% ipython --no-banner

In [1]: import numpy as np

In [2]: np.set_printoptions(suppress=True, linewidth=100)

In [3]: A2 = np.array([[1, 1], [2, 2], [1, 1]])

In [4]: K = np.tile(A2, (2, 3))

In [5]: print(K)
[[1 1 1 1 1 1]
 [2 2 2 2 2 2]
 [1 1 1 1 1 1]
 [1 1 1 1 1 1]
 [2 2 2 2 2 2]
 [1 1 1 1 1 1]]

In [6]: blk = np.stack([K, 3 * K, K[::-1]])

In [7]: print(blk.shape)
(3, 6, 6)

In [8]: print(np.round(np.linalg.det(blk), 1))
[0. 0. 0.]

In [9]: print(blk.sum(axis=0))
[[ 5  5  5  5  5  5]
 [10 10 10 10 10 10]
 [ 5  5  5  5  5  5]
 [ 5  5  5  5  5  5]
 [10 10 10 10 10 10]
 [ 5  5  5  5  5  5]]

In [10]: print(np.linalg.matrix_rank(blk))
[1 1 1]

In [11]: print((blk @ K.T).shape)
(3, 6, 6)

In [12]: A2 = K / np.sqrt((K ** 2).mean(axis=1, keepdims=True))

In [13]: print(np.linalg.matrix_rank(K - K.mean(axis=1, keepdims=True)))
0

In [14]: print(np.round(np.linalg.norm(A2, axis=1), 1))
[2.4 2.4 2.4 2.4 2.4 2.4]

In [15]: print(np.linalg.matrix_rank(A2) == np.linalg.matrix_rank(K))
True

In [16]: print(A2[2])
[1. 1. 1. 1. 1. 1.]

In [17]: print((K - K.T) / 2)
[[ 0.  -0.5  0.   0.  -0.5  0. ]
 [ 0.5  0.   0.5  0.5  0.   0.5]
 [ 0.  -0.5  0.   0.  -0.5  0. ]
 [ 0.  -0.5  0.   0.  -0.5  0. ]
 [ 0.5  0.   0.5  0.5  0.   0.5]
 [ 0.  -0.5  0.   0.  -0.5  0. ]]

In [18]: print(round(float(np.linalg.det(K)), 1))
0.0

In [19]: print(np.round(np.sort(np.abs(np.linalg.eigvals(K))), 1) + 0)
[0. 0. 0. 0. 0. 8.]

In [20]: print(round(float(np.linalg.norm(K, 1)), 1), round(np.linalg.norm(K, np.inf), 1))
8.0 12.0

In [21]: print(round(np.linalg.norm(K[4], 1), 1), np.round(np.linalg.norm(K[4], np.inf), 1))
12.0 2.0

In [22]: print(round(np.linalg.norm(K, 2), 1))
8.5

In [23]: F = np.loadtxt("run7.csv", delimiter=",")

In [24]: print(F)
[[1. 0. 0. 0. 0. 0. 0. 0. 0. 0. 0. 0. 0. 0. 0.]
 [1. 1. 0. 0. 0. 0. 0. 0. 0. 0. 0. 0. 0. 0. 0.]
 [1. 0. 1. 0. 0. 0. 0. 0. 0. 0. 0. 0. 0. 0. 0.]
 [1. 2. 2. 1. 0. 0. 0. 0. 0. 0. 0. 0. 0. 0. 0.]
 [1. 0. 0. 0. 1. 0. 0. 0. 0. 0. 0. 0. 0. 0. 0.]
 [1. 0. 0. 0. 2. 1. 0. 0. 0. 0. 0. 0. 0. 0. 0.]
 [0. 2. 2. 1. 0. 0. 1. 0. 0. 0. 0. 0. 0. 0. 0.]
 [1. 1. 0. 2. 2. 1. 2. 1. 0. 0. 0. 0. 0. 0. 0.]
 [2. 2. 1. 0. 1. 2. 1. 0. 1. 0. 0. 0. 0. 0. 0.]
 [1. 1. 2. 1. 2. 0. 0. 0. 2. 1. 0. 0. 0. 0. 0.]
 [2. 2. 2. 1. 2. 2. 2. 0. 1. 2. 1. 0. 0. 0. 0.]
 [0. 2. 1. 0. 0. 1. 1. 0. 0. 0. 1. 1. 0. 0. 0.]
 [1. 1. 2. 0. 0. 0. 0. 2. 0. 0. 2. 2. 1. 0. 0.]
 [2. 2. 0. 1. 1. 1. 2. 1. 2. 0. 1. 1. 0. 1. 0.]
 [1. 1. 1. 2. 2. 1. 2. 0. 1. 0. 2. 1. 0. 0. 1.]]

In [25]: print(np.linalg.matrix_rank(F - F[0, 0] * np.eye(15)))
12

In [26]: Uu, sig, vt = np.linalg.svd(K)

In [27]: evecs = vt[:(sig > 1e-8).sum()]

In [28]: rng = np.random.default_rng(454826)

In [29]: vec = K[2] + -1 * K[1] + rng.integers(2) * np.eye(6)[2]

In [30]: print(vec)
[-1. -1. -1. -1. -1. -1.]

In [31]: print(np.round(np.diag(evecs.T @ evecs), 1))
[0.2 0.2 0.2 0.2 0.2 0.2]

In [32]: print(np.allclose(evecs.T @ evecs @ vec, vec))
True

In [33]: print(np.linalg.matrix_rank(np.vstack([K, vec])))
1

In [34]: w1 = np.array([[-3, -1, 3, -1, -1],
    ...:     [2, -1, 1, 1, -1],
    ...:     [2, 1, -2, -2, 1],
    ...:     [2, 2, 3, -3, -3],
    ...:     [2, -3, -3, 2, -1],
    ...:     [1, -3, 0, -1, -2],
    ...:     [3, 3, -3, 1, -3],
    ...:     [2, 3, 3, -1, -2],
    ...:     [1, -1, -2, 3, 1],
    ...:     [-1, -2, -1, 1, 3],
    ...:     [-2, 0, 1, 0, 0],
    ...:     [1, -3, 2, 2, 3],
    ...:     [0, -1, 3, -2, 2],
    ...:     [0, 2, -2, 0, -2],
    ...:     [3, 2, 0, -2, 2]])

In [35]: b = np.array([3, 1, 0, 3, 3])

In [36]: act = np.maximum(F @ w1 + b, 0)

In [37]: print(np.round((act > 0).mean(axis=0), 1))
[0.9 0.3 0.5 0.7 0.4]

In [38]: Z = np.array([[0, 0], [1, -3], [-1, 1], [-2, -1], [-1, 3]])

In [39]: print(w1 @ Z)
[[ -1   4]
 [ -3   0]
 [  6   0]
 [  8  -9]
 [ -3   1]
 [  1   4]
 [  7 -22]
 [  4 -11]
 [ -6   1]
 [ -6  13]
 [ -1   1]
 [-12  18]
 [ -2  14]
 [  6 -14]
 [  4   2]]

In [40]: print((act @ Z).round(6).argmax(axis=1))
[1 1 1 0 1 1 0 0 1 1 1 1 1 1 1]

In [41]: E = np.array([[2, 0, 1, 0, 1, 2, 1, 2, 0, 0, 2, 0, 1],
    ...:     [0, 0, 0, 0, 2, 1, 0, 0, 0, 1, 2, 1, 0],
    ...:     [2, 2, 1, 1, 0, 0, 0, 1, 1, 1, 2, 2, 2],
    ...:     [0, 1, 2, 1, 2, 1, 1, 0, 0, 2, 2, 2, 1],
    ...:     [2, 2, 0, 2, 0, 2, 0, 2, 1, 2, 2, 2, 1],
    ...:     [2, 0, 1, 2, 1, 0, 0, 1, 2, 0, 1, 1, 1]])

In [42]: E[-1] = E[0] + -2 * E[1]

In [43]: print(E)
[[ 2  0  1  0  1  2  1  2  0  0  2  0  1]
 [ 0  0  0  0  2  1  0  0  0  1  2  1  0]
 [ 2  2  1  1  0  0  0  1  1  1  2  2  2]
 [ 0  1  2  1  2  1  1  0  0  2  2  2  1]
 [ 2  2  0  2  0  2  0  2  1  2  2  2  1]
 [ 2  0  1  0 -3  0  1  2  0 -2 -2 -2  1]]

In [44]: f, v = E[0], E[3]

In [45]: print(f @ f)
20

In [46]: print(f @ v)
12

In [47]: p = (f @ v) / (f @ f) * f

In [48]: print(np.linalg.matrix_rank(np.outer(f, v)))
1

In [49]: print(np.round(v - p, 1))
[-1.2  1.   1.4  1.   1.4 -0.2  0.4 -1.2  0.   2.   0.8  2.   0.4]

In [50]: print((v - p) @ f)
0.0

In [51]: A2 = np.linalg.inv(F)

In [52]: print(np.round(np.linalg.det(F) * np.linalg.det(A2), 1))
1.0

In [53]: print(np.round(np.linalg.cond(F), 1))
491.7

In [54]: print(np.argsort(-np.linalg.norm(E, axis=0).round(6), kind="stable")[:3])
[10  4 11]

In [55]: print(np.linalg.cond(E) > 100)
True

In [56]: print(round(np.linalg.norm(E, 2) / np.linalg.norm(E), 1))
0.8

In [57]: print([round(float(x), 1) for x in np.linalg.svd(E, compute_uv=False)[:3]])
[9.3, 6.3, 3.3]

In [58]: Uu, sig, vt = np.linalg.svd(E)

In [59]: print(sig.round(1) + 0)
[9.3 6.3 3.3 2.5 1.7 0. ]

In [60]: A2 = Uu[:, :5] @ np.diag(sig[:5]) @ vt[:5]

In [61]: print(np.linalg.matrix_rank(E, rtol=0.05))
5

In [62]: print(np.linalg.matrix_rank(A2))
5

In [63]: print(A2.round(1) + 0)
[[ 2.  0.  1.  0.  1.  2.  1.  2.  0.  0.  2.  0.  1.]
 [ 0.  0.  0.  0.  2.  1.  0.  0.  0.  1.  2.  1.  0.]
 [ 2.  2.  1.  1.  0.  0.  0.  1.  1.  1.  2.  2.  2.]
 [ 0.  1.  2.  1.  2.  1.  1.  0.  0.  2.  2.  2.  1.]
 [ 2.  2.  0.  2.  0.  2.  0.  2.  1.  2.  2.  2.  1.]
 [ 2.  0.  1.  0. -3.  0.  1.  2.  0. -2. -2. -2.  1.]]

In [64]: print(np.round(np.linalg.norm(E - A2) / np.linalg.norm(E), 1))
0.0

In [65]: mat = np.loadtxt("data.csv", delimiter=",")

In [66]: print(mat.round(1) + 0)
[[ 0.2 -0.1 -0.1 -0.1 -0.1  0.   0.2  0.2  0.   0.1  0.  -0.1]
 [-0.1  0.   0.   0.1  0.1  0.  -0.1 -0.1  0.  -0.1  0.   0.1]
 [-0.1  0.   0.   0.1  0.1  0.  -0.1 -0.1  0.  -0.1  0.   0.1]
 [-0.1  0.1  0.1  0.1  0.1  0.  -0.1 -0.1  0.  -0.1  0.   0.1]
 [-0.1  0.1  0.1  0.1  0.1  0.  -0.1 -0.1  0.  -0.1  0.   0.1]
 [ 0.   0.   0.   0.   0.   0.   0.   0.   0.   0.   0.   0. ]
 [ 0.2 -0.1 -0.1 -0.1 -0.1  0.   0.2  0.2  0.   0.1  0.  -0.1]
 [ 0.2 -0.1 -0.1 -0.1 -0.1  0.   0.2  0.2  0.   0.1  0.  -0.1]
 [ 0.   0.   0.   0.   0.   0.   0.   0.   0.   0.   0.   0. ]
 [ 0.1 -0.1 -0.1 -0.1 -0.1  0.   0.1  0.1  0.   0.1  0.  -0.1]
 [ 0.   0.   0.   0.   0.   0.   0.   0.   0.   0.   0.   0. ]
 [-0.1  0.1  0.1  0.1  0.1  0.  -0.1 -0.1  0.  -0.1  0.   0.1]]

In [67]: Uu, sig, vt = np.linalg.svd(mat)

In [68]: evecs = vt[:(sig > 1e-8).sum()]

In [69]: vec = mat[8] + 4 * mat[0] + rng.integers(2) * np.eye(12)[10]

In [70]: print(vec.round(1))
[ 0.8 -0.3 -0.3 -0.5 -0.5 -0.1  0.8  0.8  0.1  0.5  1.1 -0.5]

In [71]: print(np.linalg.matrix_rank(np.vstack([mat, vec])))
2

In [72]: print([round(float(x), 1) for x in np.linalg.svd(mat, compute_uv=False)[:3]])
[1.0, 0.0, 0.0]

In [73]: print(np.argsort(-np.linalg.norm(mat, axis=0).round(6), kind="stable")[:3])
[0 6 7]

In [74]: def softmax(z):
    ...:     e = np.exp(z - z.max(axis=-1, keepdims=True))
    ...:     return e / e.sum(axis=-1, keepdims=True)
    ...: 

In [75]: print(np.round(softmax(mat).sum(axis=1), 1))
[1. 1. 1. 1. 1. 1. 1. 1. 1. 1. 1. 1.]

In [76]: scores = mat @ mat.T / np.sqrt(12)

In [77]: print(np.round(softmax(scores)[8] @ mat, 1) + 0)
[0. 0. 0. 0. 0. 0. 0. 0. 0. 0. 0. 0.]

In [78]: print(np.abs(np.diag(np.linalg.qr(mat)[1])) > 1e-9)
[ True False False False False False False False False False False False]

In [79]: print(round(float(np.trace(np.linalg.pinv(mat) @ mat)), 1))
1.0

In [80]: print(np.allclose(mat[:-1].T @ np.linalg.lstsq(mat[:-1].T, mat[-1])[0], mat[-1]))
True

In [81]: ev, evecs = np.linalg.eigh(mat)

In [82]: vec = np.array([5, -3, 3, -2, -5, -2, 3, 2, 4, 2, 1, -1])

In [83]: print(np.round(evecs * np.maximum(ev, 0) @ evecs.T, 1) + 0)
[[ 0.2 -0.1 -0.1 -0.1 -0.1  0.   0.2  0.2  0.   0.1  0.  -0.1]
 [-0.1  0.   0.   0.1  0.1  0.  -0.1 -0.1  0.  -0.1  0.   0.1]
 [-0.1  0.   0.   0.1  0.1  0.  -0.1 -0.1  0.  -0.1  0.   0.1]
 [-0.1  0.1  0.1  0.1  0.1  0.  -0.1 -0.1  0.  -0.1  0.   0.1]
 [-0.1  0.1  0.1  0.1  0.1  0.  -0.1 -0.1  0.  -0.1  0.   0.1]
 [ 0.   0.   0.   0.   0.   0.   0.   0.   0.   0.   0.   0. ]
 [ 0.2 -0.1 -0.1 -0.1 -0.1  0.   0.2  0.2  0.   0.1  0.  -0.1]
 [ 0.2 -0.1 -0.1 -0.1 -0.1  0.   0.2  0.2  0.   0.1  0.  -0.1]
 [ 0.   0.   0.   0.   0.   0.   0.   0.   0.   0.   0.   0. ]
 [ 0.1 -0.1 -0.1 -0.1 -0.1  0.   0.1  0.1  0.   0.1  0.  -0.1]
 [ 0.   0.   0.   0.   0.   0.   0.   0.   0.   0.   0.   0. ]
 [-0.1  0.1  0.1  0.1  0.1  0.  -0.1 -0.1  0.  -0.1  0.   0.1]]

In [84]: print(round(float(vec @ mat @ vec), 1))
60.2

In [85]: print((np.sign(evecs[:, -1].round(6)) == np.sign(evecs[0, -1].round(6))).astype(int))
[1 0 0 0 0 0 1 1 1 1 1 0]

In [86]: X = np.load("block5.npy")

In [87]: print(X)
[[ 3  1  4  1 -4 -2 -1 -1  5 -3  3]
 [ 3  3  1  4  1 -4 -2 -1 -1  5 -3]
 [-3  3  3  1  4  1 -4 -2 -1 -1  5]
 [ 5 -3  3  3  1  4  1 -4 -2 -1 -1]
 [-1  5 -3  3  3  1  4  1 -4 -2 -1]
 [-1 -1  5 -3  3  3  1  4  1 -4 -2]
 [-2 -1 -1  5 -3  3  3  1  4  1 -4]
 [-4 -2 -1 -1  5 -3  3  3  1  4  1]
 [ 1 -4 -2 -1 -1  5 -3  3  3  1  4]
 [ 4  1 -4 -2 -1 -1  5 -3  3  3  1]
 [ 1  4  1 -4 -2 -1 -1  5 -3  3  3]]

In [88]: print(X @ (-1.0) ** np.arange(11))
[ 14.  -8.   2.   8. -10.   8. -12.   4.  -2.  10.  -8.]

In [89]: print(np.round(np.sort(np.abs(np.fft.fft(X[0]))), 1), np.round(np.sort(np.linalg.svd(X, compute_uv=False)), 1))
[ 3.2  3.2  6.   7.9  7.9  8.9  8.9 12.1 12.1 13.8 13.8] [ 3.2  3.2  6.   7.9  7.9  8.9  8.9 12.1 12.1 13.8 13.8]

In [90]: print(np.linalg.norm(X, axis=1).argmax())
0

In [91]: print(round(np.linalg.norm(X, 1), 1), round(np.linalg.norm(X, np.inf), 1))
28.0 28.0

In [92]: print(np.round(np.linalg.norm(X[0], 1), 1), np.round(np.linalg.norm(X[0], np.inf), 1))
28.0 5.0

In [93]: print(round(float(np.linalg.norm(X) ** 2 / np.linalg.norm(X, 2) ** 2), 1))
5.4

In [94]: print(X[0] @ X[6])
1

In [95]: arr = np.array([[-0.6, -1.0, -0.2, 1.1, 0.1, -2.1, -0.7, 0.4, -0.6],
    ...:     [-0.9, -0.2, 2.4, 1.6, 1.1, 1.0, -1.3, -0.7, -1.2],
    ...:     [1.3, 0.8, -1.8, 0.3, -0.2, 0.8, 0.6, 1.2, 0.2],
    ...:     [-0.3, -1.4, 1.9, 0.4, 0.2, -1.6, 0.1, -0.8, -0.2],
    ...:     [0.0, -1.2, 0.0, 1.2, 1.1, 0.7, -0.4, -0.9, -0.9],
    ...:     [1.0, -2.6, -0.7, 1.0, -1.0, -0.7, -1.6, -0.5, 0.8],
    ...:     [-0.9, -0.3, 0.9, -0.7, 1.2, -0.1, -0.2, 0.7, 0.4],
    ...:     [0.9, 0.1, -0.8, -2.2, -0.9, 0.3, -0.2, -1.1, -0.4],
    ...:     [-0.4, -1.1, -0.3, 0.7, 0.4, 0.4, -2.0, -1.2, -0.7],
    ...:     [0.7, 0.6, 1.0, -2.5, 0.3, 1.0, -0.8, -0.4, -0.2],
    ...:     [-0.1, -0.2, -1.3, 0.1, -0.8, -1.0, -1.1, -0.7, 0.3]])

In [96]: arr[:, 6] *= 3

In [97]: print(arr.round(1))
[[-0.6 -1.  -0.2  1.1  0.1 -2.1 -2.1  0.4 -0.6]
 [-0.9 -0.2  2.4  1.6  1.1  1.  -3.9 -0.7 -1.2]
 [ 1.3  0.8 -1.8  0.3 -0.2  0.8  1.8  1.2  0.2]
 [-0.3 -1.4  1.9  0.4  0.2 -1.6  0.3 -0.8 -0.2]
 [ 0.  -1.2  0.   1.2  1.1  0.7 -1.2 -0.9 -0.9]
 [ 1.  -2.6 -0.7  1.  -1.  -0.7 -4.8 -0.5  0.8]
 [-0.9 -0.3  0.9 -0.7  1.2 -0.1 -0.6  0.7  0.4]
 [ 0.9  0.1 -0.8 -2.2 -0.9  0.3 -0.6 -1.1 -0.4]
 [-0.4 -1.1 -0.3  0.7  0.4  0.4 -6.  -1.2 -0.7]
 [ 0.7  0.6  1.  -2.5  0.3  1.  -2.4 -0.4 -0.2]
 [-0.1 -0.2 -1.3  0.1 -0.8 -1.  -3.3 -0.7  0.3]]

In [98]: A2 = arr / np.linalg.norm(arr, axis=1, keepdims=True)

In [99]: C2 = A2 @ A2.T

In [100]: print(np.argwhere(np.triu(np.abs(C2) > 0.95, 1)))
[]

In [101]: print(C2.round(1) + 0)
[[ 1.   0.5 -0.5  0.4  0.4  0.7  0.2 -0.2  0.6 -0.1  0.7]
 [ 0.5  1.  -0.7  0.2  0.7  0.5  0.4 -0.2  0.8  0.4  0.4]
 [-0.5 -0.7  1.  -0.7 -0.4 -0.4 -0.5  0.  -0.6 -0.4 -0.4]
 [ 0.4  0.2 -0.7  1.   0.2  0.1  0.3 -0.3  0.  -0.2 -0.1]
 [ 0.4  0.7 -0.4  0.2  1.   0.5  0.1 -0.2  0.7  0.1  0.3]
 [ 0.7  0.5 -0.4  0.1  0.5  1.   0.   0.2  0.8  0.3  0.9]
 [ 0.2  0.4 -0.5  0.3  0.1  0.   1.  -0.3  0.2  0.4  0. ]
 [-0.2 -0.2  0.  -0.3 -0.2  0.2 -0.3  1.   0.2  0.6  0.3]
 [ 0.6  0.8 -0.6  0.   0.7  0.8  0.2  0.2  1.   0.5  0.8]
 [-0.1  0.4 -0.4 -0.2  0.1  0.3  0.4  0.6  0.5  1.   0.3]
 [ 0.7  0.4 -0.4 -0.1  0.3  0.9  0.   0.3  0.8  0.3  1. ]]

In [102]: print((C2 - 2 * np.eye(11)).round(6).argmax(axis=1))
[ 5  8  7  0  1 10  1  9  5  7  5]

In [103]: print(round(float(np.degrees(np.arccos(np.clip(C2[6, 1], -1, 1)))), 1))
67.0
